In [1]: import numpy as np

In [2]: np.set_printoptions(precision=1, suppress=True, linewidth=200)

In [3]: tidy = lambda a: np.round(a, 1) + 0

In [4]: arr = np.loadtxt("mat.csv", delimiter=",")

In [5]: print(arr)
[[ 2.  0.  3.  2. -3.  3.  3.]
 [ 2.  2. -3.  1. -2.  0.  0.]
 [ 1. -3.  2. -2.  0.  0.  2.]
 [ 1. -1. -3.  1.  2.  0. -1.]
 [ 1. -3.  2.  3.  3.  0.  2.]
 [-2. -3.  3.  3. -2. -3. -2.]
 [-2.  0.  3. -2.  1.  0. -2.]
 [-4. -6. 12. -1.  3.  3.  3.]]

In [6]: M2 = arr[0, 0] * arr[1:] - np.outer(arr[1:, 0], arr[0])

In [7]: print(M2)
[[  0.   4. -12.  -2.   2.  -6.  -6.]
 [  0.  -6.   1.  -6.   3.  -3.   1.]
 [  0.  -2.  -9.   0.   7.  -3.  -5.]
 [  0.  -6.   1.   4.   9.  -3.   1.]
 [  0.  -6.  12.  10. -10.   0.   2.]
 [  0.   0.  12.   0.  -4.   6.   2.]
 [  0. -12.  36.   6.  -6.  18.  18.]]

In [8]: print(np.linalg.matrix_rank(M2), np.linalg.matrix_rank(arr))
6 7

In [9]: print(arr[:, 0] / arr[0, 0])
[ 1.   1.   0.5  0.5  0.5 -1.  -1.  -2. ]

In [10]: W1 = np.array([[0, 2, 6, -7],
    ...:     [-1, -9, -1, 2],
    ...:     [-3, -8, -6, -8],
    ...:     [2, 4, -5, 1],
    ...:     [-2, 6, 1, 2],
    ...:     [9, 6, 3, 8],
    ...:     [4, 0, 6, 7]])

In [11]: beta = np.array([1, 1, -2, -2])

In [12]: act = np.maximum(arr @ W1 + beta, 0)

In [13]: print(tidy((act > 0).mean(axis=0)))
[0.8 0.5 0.5 0.4]

In [14]: W2 = np.array([[0, 1], [-1, 1], [3, 0], [3, 3]])

In [15]: print(W1 @ W2)
[[ -5 -19]
 [ 12  -4]
 [-34 -35]
 [-16   9]
 [  3  10]
 [ 27  39]
 [ 39  25]]

In [16]: M2 = np.c_[arr[:, :5] @ np.array([[-2, 6, -8, 4, 8],
    ...:     [8, -9, 0, -9, 2],
    ...:     [-7, 6, 8, -5, 1],
    ...:     [8, -4, -2, 3, 7],
    ...:     [-7, -9, 3, -5, 7]]), np.array([5, 3, 5, 0, 5, 4, 0, 5])]

In [17]: print(M2)
[[  12.   49.   -5.   14.   12.    5.]
 [  55.  -10.  -48.   18.   10.    3.]
 [ -56.   53.   12.   15.  -10.    5.]
 [   5.  -25.  -28.   21.   24.    0.]
 [ -37.    6.   11.   15.   46.    5.]
 [  -3.   39.   28.   23.  -12.    4.]
 [ -40.    5.   47.  -34.  -20.    0.]
 [-153.   79.  139.  -40.  -18.    5.]]

In [18]: print(tidy(np.linalg.norm(M2 - arr @ np.linalg.lstsq(arr, M2)[0], axis=0)))
[0.  0.  0.  0.  0.  2.7]

In [19]: print(tidy(np.linalg.norm(np.linalg.qr(arr)[0].T @ M2, axis=0) ** 2 / ((M2 ** 2).sum(axis=0) + 1e-12)))
[1.  1.  1.  1.  1.  0.9]

In [20]: print(tidy(np.linalg.lstsq(arr, M2[:, 0])[0]))
[-2.  8. -7.  8. -7.  0.  0.]

In [21]: C2 = M2.T @ M2

In [22]: print(tidy(np.linalg.svd(M2, compute_uv=False) ** 2))
[67536.6  7140.3  4525.9  1093.6   583.1    12.5]

In [23]: print(np.linalg.matrix_rank(C2))
6

In [24]: print((M2 @ M2.T).shape)
(8, 8)

In [25]: print(np.allclose(C2, C2.T))
True
